% ipython --no-banner

In [1]: import numpy as np

In [2]: np.set_printoptions(suppress=True, linewidth=200)

In [3]: rnd = lambda a: np.round(a, 2) + 0

In [4]: M = np.load("block15.npy")

In [5]: M
Out[5]: 
array([[ 6, -3, -3, -3,  0],
       [ 0,  3, -3,  2,  2],
       [ 2,  0,  6,  1, -2],
       [ 2,  2,  0,  2,  1],
       [-1, -1,  1, -3, -2]])

In [6]: rnd(np.linalg.det(M))
Out[6]: np.float64(48.0)

In [7]: rnd(np.sort(np.abs(np.linalg.eigvals(M))))
Out[7]: array([0.28, 0.71, 6.15, 6.15, 6.24])

In [8]: np.linalg.determinant(M)
AttributeError: module 'numpy.linalg' has no attribute 'determinant'


In [9]: (M - M.T) / 2
Out[9]: 
array([[ 0. , -1.5, -2.5, -2.5,  0.5],
       [ 1.5,  0. , -1.5,  0. ,  1.5],
       [ 2.5,  1.5,  0. ,  0.5, -1.5],
       [ 2.5,  0. , -0.5,  0. ,  2. ],
       [-0.5, -1.5,  1.5, -2. ,  0. ]])

In [10]: print(M @ M)
[[ 24 -33 -27 -33  -3]
 [ -4  11 -25   1  10]
 [ 28  -2  28   8  -7]
 [ 15   3 -11  -1   4]
 [ -8  -4  10   2  -3]]

In [11]: np.allclose(M, M.T)
Out[11]: False

In [12]: rnd(np.abs(np.linalg.eigvals(M)).max())
Out[12]: np.float64(6.24)

In [13]: np.allclose(M @ M.T, M.T @ M)
Out[13]: False

In [14]: (M + M.T) / 2
Out[14]: 
array([[ 6. , -1.5, -0.5, -0.5, -0.5],
       [-1.5,  3. , -1.5,  2. ,  0.5],
       [-0.5, -1.5,  6. ,  0.5, -0.5],
       [-0.5,  2. ,  0.5,  2. , -1. ],
       [-0.5,  0.5, -0.5, -1. , -2. ]])

In [15]: np.diff(M, axis=0)
Out[15]: 
array([[-6,  6,  0,  5,  2],
       [ 2, -3,  9, -1, -4],
       [ 0,  2, -6,  1,  3],
       [-3, -3,  1, -5, -3]])

In [16]: rnd(np.linalg.svd(M, compute_uv=False))
Out[16]: array([8.18, 7.86, 5.65, 1.55, 0.09])

In [17]: np.abs(M).max()
Out[17]: np.int64(6)

In [18]: print(M - M[0])
[[ 0  0  0  0  0]
 [-6  6  0  5  2]
 [-4  3  9  4 -2]
 [-4  5  3  5  1]
 [-7  2  4  0 -2]]

In [19]: np.linalg.rank(M)
AttributeError: module 'numpy.linalg' has no attribute 'rank'


In [20]: np.count_nonzero(M)
Out[20]: np.int64(21)

In [21]: M.sum(axis=1)
Out[21]: array([-3,  4,  7,  7, -6])

In [22]: rnd(np.linalg.norm(M, 2) / np.linalg.norm(M))
Out[22]: np.float64(0.64)

In [23]: print(np.linalg.matrix_rank(M, rtol=0.1))
4

In [24]: np.linalg.cond(M) > 100
Out[24]: np.False_

In [25]: arr = np.load("x.npy")

In [26]: print(arr)
[[  8   6  -2 -12  -6   0   6 -10   8]
 [  6   5   0  -9  -6  -1   4  -8   7]
 [ -2   0   5   3  -3  -3  -3   1   1]
 [-12  -9   3  18   9   0  -9  15 -12]
 [ -6  -6  -3   9   9   3  -3   9  -9]
 [  0  -1  -3   0   3   2   1   1  -2]
 [  6   4  -3  -9  -3   1   5  -7   5]
 [-10  -8   1  15   9   1  -7  13 -11]
 [  8   7   1 -12  -9  -2   5 -11  10]]

In [27]: rng = np.random.default_rng(21185)

In [28]: z = rng.permutation(9)

In [29]: z
Out[29]: array([0, 4, 3, 8, 7, 5, 1, 6, 2])

In [30]: out = arr[z][:, z]

In [31]: np.allclose(out, arr)
Out[31]: False

In [32]: rk = np.linalg.matrix_rank(arr)

In [33]: rk
Out[33]: np.int64(2)

In [34]: null = np.linalg.svd(arr)[2][rk:].T

In [35]: null.shape
Out[35]: (9, 7)

In [36]: np.linalg.matrix_rank(arr.T @ arr), np.linalg.matrix_rank(arr @ arr.T)
Out[36]: (np.int64(2), np.int64(2))

In [37]: left, sigma, vt = np.linalg.svd(arr)

In [38]: np.argmax(sigma[:-1] / (sigma[1:] + 1e-6)) + 1
Out[38]: np.int64(2)

In [39]: out = left[:, :2] @ np.diag(sigma[:2]) @ vt[:2]

In [40]: rnd(np.linalg.norm(arr - out, 2)), rnd(sigma[2])
Out[40]: (np.float64(0.0), np.float64(0.0))

In [41]: rnd(np.abs(arr - out).max())
Out[41]: np.float64(0.0)

In [42]: rnd(np.linalg.norm(arr - out) / np.linalg.norm(arr))
Out[42]: np.float64(0.0)

In [43]: np.linalg.matrix_rank(out)
Out[43]: np.int64(2)

In [44]: left, sigma, vt = np.linalg.svd(arr)

In [45]: evecs = vt[:(sigma > 1e-8).sum()]

In [46]: x = arr[2] + -2 * arr[8] + rng.integers(2) * np.eye(9)[8]

In [47]: x
Out[47]: array([-18., -14.,   3.,  27.,  15.,   1., -13.,  23., -18.])

In [48]: rnd(np.linalg.norm(x - evecs.T @ evecs @ x))
Out[48]: np.float64(0.89)

In [49]: np.allclose(evecs.T @ evecs @ x, x)
Out[49]: False

In [50]: rnd(np.diag(evecs.T @ evecs))
Out[50]: array([0.15, 0.09, 0.39, 0.33, 0.32, 0.15, 0.16, 0.21, 0.2 ])

In [51]: out = np.array([[0, 0], [-1, -2], [-2, 0]])

In [52]: E = np.tile(out, (2, 3))

In [53]: E
Out[53]: 
array([[ 0,  0,  0,  0,  0,  0],
       [-1, -2, -1, -2, -1, -2],
       [-2,  0, -2,  0, -2,  0],
       [ 0,  0,  0,  0,  0,  0],
       [-1, -2, -1, -2, -1, -2],
       [-2,  0, -2,  0, -2,  0]])

In [54]: u, g = M[3], M[1]

In [55]: u @ u
Out[55]: np.int64(13)

In [56]: p = (u @ g) / (u @ u) * u

In [57]: rnd(p)
Out[57]: array([1.85, 1.85, 0.  , 1.85, 0.92])

In [58]: print(np.linalg.matrix_rank(np.outer(u, g)))
1

In [59]: rk = np.linalg.matrix_rank(E)

In [60]: print(rk)
2

In [61]: null = np.linalg.svd(E)[2][rk:].T

In [62]: [int(np.linalg.matrix_rank(E[:i])) for i in range(1, len(E) + 1)]
Out[62]: [0, 1, 2, 2, 2, 2]

In [63]: [int(np.linalg.matrix_rank(E[:, :j + 1])) for j in range(6)]
Out[63]: [1, 2, 2, 2, 2, 2]

In [64]: np.allclose(E @ null, 0)
Out[64]: True

In [65]: feats = np.loadtxt("a.csv", delimiter=",")

In [66]: feats
Out[66]: 
array([[-0.72,  0.03, -0.88, -0.91,  0.5 ,  0.53, -0.22,  0.97],
       [-0.98,  0.63, -0.94, -1.  ,  0.98, -0.57, -0.81,  1.  ],
       [-0.99, -0.29, -0.93,  0.26, -0.7 ,  1.  ,  0.97,  0.99],
       [ 0.03, -1.  ,  0.99, -0.95,  1.  , -1.  ,  0.96,  0.85],
       [ 0.7 , -0.96,  0.83,  1.  , -0.9 ,  0.86,  0.98, -0.89],
       [-1.  ,  1.  , -1.  , -1.  ,  0.91,  0.88, -0.99,  1.  ],
       [-0.85,  0.62, -0.94, -0.5 , -0.42,  0.94, -0.11,  0.92],
       [-0.98, -0.09, -0.68, -0.92,  0.68,  0.62,  0.58,  0.99],
       [-0.83,  0.87, -0.79, -0.91,  0.4 ,  0.16, -0.76,  0.82],
       [ 0.49, -0.93,  0.34, -0.69,  0.78, -0.71,  0.52,  0.74],
       [-0.84, -0.06, -0.45, -0.93,  0.77, -0.18,  0.03,  0.95],
       [ 0.51,  0.31,  0.77,  0.93, -0.68, -0.09,  0.2 , -0.96],
       [-0.92,  0.68, -0.83, -1.  ,  0.93, -0.6 , -0.81,  0.99],
       [-1.  , -0.79, -0.87, -0.95,  0.72,  0.97,  0.98,  1.  ],
       [ 0.14, -0.02,  0.57, -0.62,  0.66, -0.85, -0.35, -0.13],
       [-0.43,  1.  , -1.  , -0.3 , -0.93,  0.97, -0.99,  0.03],
       [-0.76,  0.96, -0.86, -0.52, -0.41,  0.7 , -0.82,  0.37],
       [ 0.43, -1.  ,  0.99,  0.97,  0.07, -0.15,  1.  , -0.49],
       [ 0.9 ,  0.34,  0.25, -0.62,  0.53, -0.93, -0.9 , -0.69],
       [-0.89, -0.47,  0.38, -0.96,  0.92, -0.76,  0.41,  0.94],
       [-0.45, -0.3 , -0.82, -0.99,  0.91, -0.57, -0.62,  0.98],
       [-0.99, -0.96, -0.63, -1.  ,  1.  , -0.85,  0.74,  1.  ],
       [ 0.91, -0.32,  0.8 ,  0.05,  0.45, -0.94, -0.54, -0.87],
       [-1.  ,  1.  , -1.  , -0.99, -0.74,  1.  , -0.45,  1.  ],
       [-0.7 , -0.58, -0.56, -0.4 ,  0.15,  0.72,  0.67,  0.9 ],
       [-0.85, -0.66, -0.84,  0.9 , -0.89,  1.  ,  0.96,  0.86],
       [-0.66, -0.73, -0.87,  0.79, -0.82,  0.99,  0.92,  0.88],
       [-0.96, -0.8 , -0.21, -0.98,  0.93, -0.24,  0.76,  0.99],
       [ 0.96,  0.95, -0.56,  1.  , -1.  ,  0.99, -0.43, -1.  ],
       [ 0.94, -0.95,  0.92,  0.98, -0.6 , -0.22,  0.89, -0.95]])

In [67]: Xs = feats - feats.mean(axis=0)

In [68]: left, sigma, vt = np.linalg.svd(Xs, full_matrices=False)

In [69]: np.linalg.matrix_rank(Xs)
Out[69]: np.int64(8)

In [70]: rnd(sigma)
Out[70]: array([7.52, 6.16, 5.34, 1.68, 1.52, 1.21, 0.91, 0.78])

In [71]: rnd((sigma ** 2).sum() ** 2 / (sigma ** 4).sum())
Out[71]: np.float64(3.14)

In [72]: vals, evecs = np.linalg.eigh(arr)

In [73]: x = np.array([-5, 4, 2, 3, -4, 2, -1, -5, 0])

In [74]: x @ arr @ x
Out[74]: np.int64(306)

In [75]: rnd(evecs * np.abs(vals) @ evecs.T)
Out[75]: 
array([[  8.,   6.,  -2., -12.,  -6.,   0.,   6., -10.,   8.],
       [  6.,   5.,   0.,  -9.,  -6.,  -1.,   4.,  -8.,   7.],
       [ -2.,   0.,   5.,   3.,  -3.,  -3.,  -3.,   1.,   1.],
       [-12.,  -9.,   3.,  18.,   9.,   0.,  -9.,  15., -12.],
       [ -6.,  -6.,  -3.,   9.,   9.,   3.,  -3.,   9.,  -9.],
       [  0.,  -1.,  -3.,   0.,   3.,   2.,   1.,   1.,  -2.],
       [  6.,   4.,  -3.,  -9.,  -3.,   1.,   5.,  -7.,   5.],
       [-10.,  -8.,   1.,  15.,   9.,   1.,  -7.,  13., -11.],
       [  8.,   7.,   1., -12.,  -9.,  -2.,   5., -11.,  10.]])

In [76]: np.abs(arr).sum(axis=1).max(), rnd(np.abs(vals).max())
Out[76]: (np.int64(87), np.float64(62.38))

In [77]: x @ arr @ x / (x @ x), rnd(vals[0]), rnd(vals[-1])
Out[77]: (np.float64(3.06), np.float64(0.0), np.float64(62.38))

In [78]: proj = feats @ np.linalg.solve(feats.T @ feats, feats.T)

In [79]: rnd(np.trace(proj))
Out[79]: np.float64(8.0)

In [80]: rnd(np.linalg.eigvalsh(proj))
Out[80]: array([0., 0., 0., 0., 0., 0., 0., 0., 0., 0., 0., 0., 0., 0., 0., 0., 0., 0., 0., 0., 0., 0., 1., 1., 1., 1., 1., 1., 1., 1.])

In [81]: A = np.load("sample9.npy")

In [82]: A
Out[82]: 
array([[1, 1, 0, 0],
       [1, 2, 0, 0],
       [0, 0, 1, 1],
       [0, 0, 1, 2]])

In [83]: vals, evecs = np.linalg.eigh(A)

In [84]: x = np.array([-1, -3, 0, -2])

In [85]: rnd(evecs * np.abs(vals) @ evecs.T)
Out[85]: 
array([[1., 1., 0., 0.],
       [1., 2., 0., 0.],
       [0., 0., 1., 1.],
       [0., 0., 1., 2.]])

In [86]: rnd(np.linalg.eigvalsh(A[1:, 1:]))
Out[86]: array([0.38, 2.  , 2.62])

In [87]: rnd(evecs * np.sqrt(vals) @ evecs.T)
Out[87]: 
array([[0.89, 0.45, 0.  , 0.  ],
       [0.45, 1.34, 0.  , 0.  ],
       [0.  , 0.  , 0.89, 0.45],
       [0.  , 0.  , 0.45, 1.34]])

In [88]: print(rnd(x @ A @ x / (x @ x)), rnd(vals[0]), rnd(vals[-1]))
2.36 0.38 2.62

In [89]: X = np.loadtxt("test2.csv", delimiter=",")

In [90]: X
Out[90]: 
array([[-12.,  18., -12.,  -6.,   0.,   6.],
       [ 16., -24.,  16.,   8.,   0.,  -8.],
       [-16.,  24., -16.,  -8.,   0.,   8.],
       [-14.,  21., -14.,  -7.,   0.,   7.],
       [  8., -12.,   8.,   4.,   0.,  -4.],
       [-12.,  18., -12.,  -6.,   0.,   6.],
       [-18.,  27., -18.,  -9.,   0.,   9.]])

In [91]: out = arr / np.sqrt((arr ** 2).mean(axis=1, keepdims=True))

In [92]: np.linalg.matrix_rank(out) == np.linalg.matrix_rank(arr)
Out[92]: np.True_

In [93]: np.linalg.matrix_rank(arr - arr.mean(axis=1, keepdims=True))
Out[93]: np.int64(2)

In [94]: out = X[0, 0] * X[1:] - np.outer(X[1:, 0], X[0])

In [95]: out
Out[95]: 
array([[ 0.,  0.,  0.,  0., -0.,  0.],
       [ 0.,  0.,  0.,  0.,  0.,  0.],
       [ 0.,  0.,  0.,  0.,  0.,  0.],
       [ 0.,  0.,  0.,  0., -0.,  0.],
       [ 0.,  0.,  0.,  0.,  0.,  0.],
       [ 0.,  0.,  0.,  0.,  0.,  0.]])

In [96]: np.linalg.matrix_rank(out), np.linalg.matrix_rank(X)
Out[96]: (np.int64(0), np.int64(1))

In [97]: rk = np.linalg.matrix_rank(X)

In [98]: rk
Out[98]: np.int64(1)

In [99]: null = np.linalg.svd(X)[2][rk:].T

In [100]: null.shape
Out[100]: (6, 5)

In [101]: print(np.linalg.matrix_rank(X.T @ X), np.linalg.matrix_rank(X @ X.T))
1 1

In [102]: rnd(null @ null.T)
Out[102]: 
array([[ 0.79,  0.32, -0.21, -0.11,  0.  ,  0.11],
       [ 0.32,  0.53,  0.32,  0.16,  0.  , -0.16],
       [-0.21,  0.32,  0.79, -0.11,  0.  ,  0.11],
       [-0.11,  0.16, -0.11,  0.95,  0.  ,  0.05],
       [ 0.  ,  0.  ,  0.  ,  0.  ,  1.  ,  0.  ],
       [ 0.11, -0.16,  0.11,  0.05,  0.  ,  0.95]])

In [103]: left, sigma, vt = np.linalg.svd(X)

In [104]: evecs = vt[:(sigma > 1e-8).sum()]

In [105]: x = X[0] + 3 * X[2] + rng.integers(2) * np.eye(6)[2]

In [106]: x
Out[106]: array([-60.,  90., -59., -30.,   0.,  30.])

In [107]: rnd(np.diag(evecs.T @ evecs))
Out[107]: array([0.21, 0.47, 0.21, 0.05, 0.  , 0.05])

In [108]: rnd(evecs.T @ evecs)
Out[108]: 
array([[ 0.21, -0.32,  0.21,  0.11,  0.  , -0.11],
       [-0.32,  0.47, -0.32, -0.16,  0.  ,  0.16],
       [ 0.21, -0.32,  0.21,  0.11,  0.  , -0.11],
       [ 0.11, -0.16,  0.11,  0.05,  0.  , -0.05],
       [ 0.  ,  0.  ,  0.  ,  0.  ,  0.  ,  0.  ],
       [-0.11,  0.16, -0.11, -0.05,  0.  ,  0.05]])

In [109]: np.allclose(evecs.T @ evecs @ x, x)
Out[109]: False

In [110]: J = np.loadtxt("data.csv", delimiter=",")

In [111]: J
Out[111]: 
array([[0., 1., 1., 1., 0., 2., 2., 0., 2.],
       [0., 0., 1., 0., 1., 2., 2., 2., 0.],
       [0., 0., 0., 1., 2., 2., 2., 2., 2.],
       [0., 0., 0., 0., 2., 0., 0., 0., 0.],
       [0., 0., 0., 0., 0., 0., 0., 2., 2.],
       [0., 0., 0., 0., 0., 0., 0., 1., 0.],
       [0., 0., 0., 0., 0., 0., 0., 1., 2.],
       [0., 0., 0., 0., 0., 0., 0., 0., 2.],
       [0., 0., 0., 0., 0., 0., 0., 0., 0.]])

In [112]: vals, evecs = np.linalg.eigh(arr)

In [113]: rnd(vals)
Out[113]: array([ 0.  ,  0.  ,  0.  ,  0.  ,  0.  ,  0.  ,  0.  , 12.62, 62.38])

In [114]: np.unique(vals.round(6) + 0, return_counts=True)[1]
Out[114]: array([7, 1, 1])

In [115]: vals.sum(), np.trace(arr)
Out[115]: (np.float64(75.0), np.int64(75))

In [116]: rnd(evecs @ np.diag(vals) @ evecs.T)
Out[116]: 
array([[  8.,   6.,  -2., -12.,  -6.,   0.,   6., -10.,   8.],
       [  6.,   5.,   0.,  -9.,  -6.,  -1.,   4.,  -8.,   7.],
       [ -2.,   0.,   5.,   3.,  -3.,  -3.,  -3.,   1.,   1.],
       [-12.,  -9.,   3.,  18.,   9.,   0.,  -9.,  15., -12.],
       [ -6.,  -6.,  -3.,   9.,   9.,   3.,  -3.,   9.,  -9.],
       [  0.,  -1.,  -3.,   0.,   3.,   2.,   1.,   1.,  -2.],
       [  6.,   4.,  -3.,  -9.,  -3.,   1.,   5.,  -7.,   5.],
       [-10.,  -8.,   1.,  15.,   9.,   1.,  -7.,  13., -11.],
       [  8.,   7.,   1., -12.,  -9.,  -2.,   5., -11.,  10.]])

In [117]: print(rnd(np.abs(evecs[:, -1])))
[0.35 0.28 0.04 0.53 0.32 0.03 0.25 0.46 0.39]

In [118]: rnd(np.linalg.eigvalsh(arr + 3 * np.eye(9)))
Out[118]: array([ 3.  ,  3.  ,  3.  ,  3.  ,  3.  ,  3.  ,  3.  , 15.62, 65.38])
